% ipython --no-banner

In [1]: import numpy as np

In [2]: np.set_printoptions(suppress=True, linewidth=100)

In [3]: E = np.loadtxt("run5.csv", delimiter=",")

In [4]: E
Out[4]: 
array([[ 4.2,  0.7,  1.3],
       [ 5.3,  0.2,  1.8],
       [ 3. ,  0.4,  1.1],
       [ 0.8,  0.8,  0.3],
       [ 2.8,  1.3,  0.9],
       [ 0.9,  0.6,  0.3],
       [-3.4,  0.3, -1.1],
       [ 4.5, -0.8,  1.7],
       [ 3. , -0.5,  0.9],
       [-1.7,  0.7, -0.5],
       [-2. ,  1.1, -0.7],
       [ 3.5, -0.1,  1.1],
       [ 0.9,  0. ,  0.3]])

In [5]: z = E[:, 2] > np.median(E[:, 2])

In [6]: u = E[z].mean(axis=0) - E[~z].mean(axis=0)

In [7]: np.argsort(-np.abs(u).round(6), kind="stable")
Out[7]: array([0, 2, 1])

In [8]: O, evecs = np.linalg.qr(E[:, :2])[0], np.linalg.qr(E[:, 2:])[0]

In [9]: sv = np.linalg.svd(O.T @ evecs, compute_uv=False)

In [10]: np.round(np.degrees(np.arccos(sv.clip(0, 1))), 1)
Out[10]: array([4.4])

In [11]: sv.round(1)
Out[11]: array([1.])

In [12]: J = np.load("w.npy")

In [13]: J
Out[13]: 
array([[ 0.4,  4.6, -0.3,  0.4],
       [ 0.5, -5.7,  0.4,  0.6],
       [ 0.7, -1.2,  0. ,  1. ],
       [-1.4,  2.4,  0.3, -2.1],
       [-0.1, -3. ,  0.3, -0.2],
       [ 0.1,  6.2, -0.3, -0.3],
       [-0.2, -6. ,  0.5, -0.4],
       [-0.5, -1.2,  0.1, -0.8],
       [-0.8, -4.2,  0.4, -1.2],
       [ 0.7,  4.1, -0.3,  1.2],
       [-1.8,  0.3,  0.4, -2.4],
       [-2.5,  0.6,  0.6, -3.1],
       [ 1.7,  2. , -0.5,  2.3],
       [ 0.1, -1. ,  0. ,  0.2],
       [-1.3,  2.4,  0. , -2. ],
       [ 1.5, -0.9, -0.1,  2. ],
       [-0.2, -6.9,  0.4,  0. ],
       [ 0.9,  0.5, -0.2,  1.1]])

In [14]: Ac = J - J.mean(axis=0)

In [15]: U, sv, Vt = np.linalg.svd(Ac, full_matrices=False)

In [16]: np.linalg.matrix_rank(Ac)
Out[16]: np.int64(4)

In [17]: np.round(Ac.mean(axis=0), 1) + 0
Out[17]: array([0., 0., 0., 0.])

In [18]: print(sv.round(1))
[15.4  7.8  0.4  0.3]

In [19]: np.abs(Vt[0]).argmax()
Out[19]: np.int64(1)

In [20]: np.round(Vt[0] * np.sign(Vt[0, np.abs(Vt[0]).argmax()]), 1) + 0
Out[20]: array([ 0. ,  1. , -0.1,  0. ])

In [21]: (np.sign(U[:, 0]) == np.sign(U[0, 0])).astype(int)
Out[21]: array([1, 0, 0, 1, 0, 1, 0, 0, 0, 1, 1, 1, 1, 0, 1, 0, 0, 1])

In [22]: np.round(np.abs(Vt[-1]), 1)
Out[22]: array([0.4, 0.1, 0.9, 0.2])

In [23]: print(np.round((sv ** 2).sum() ** 2 / (sv ** 4).sum(), 1))
1.5
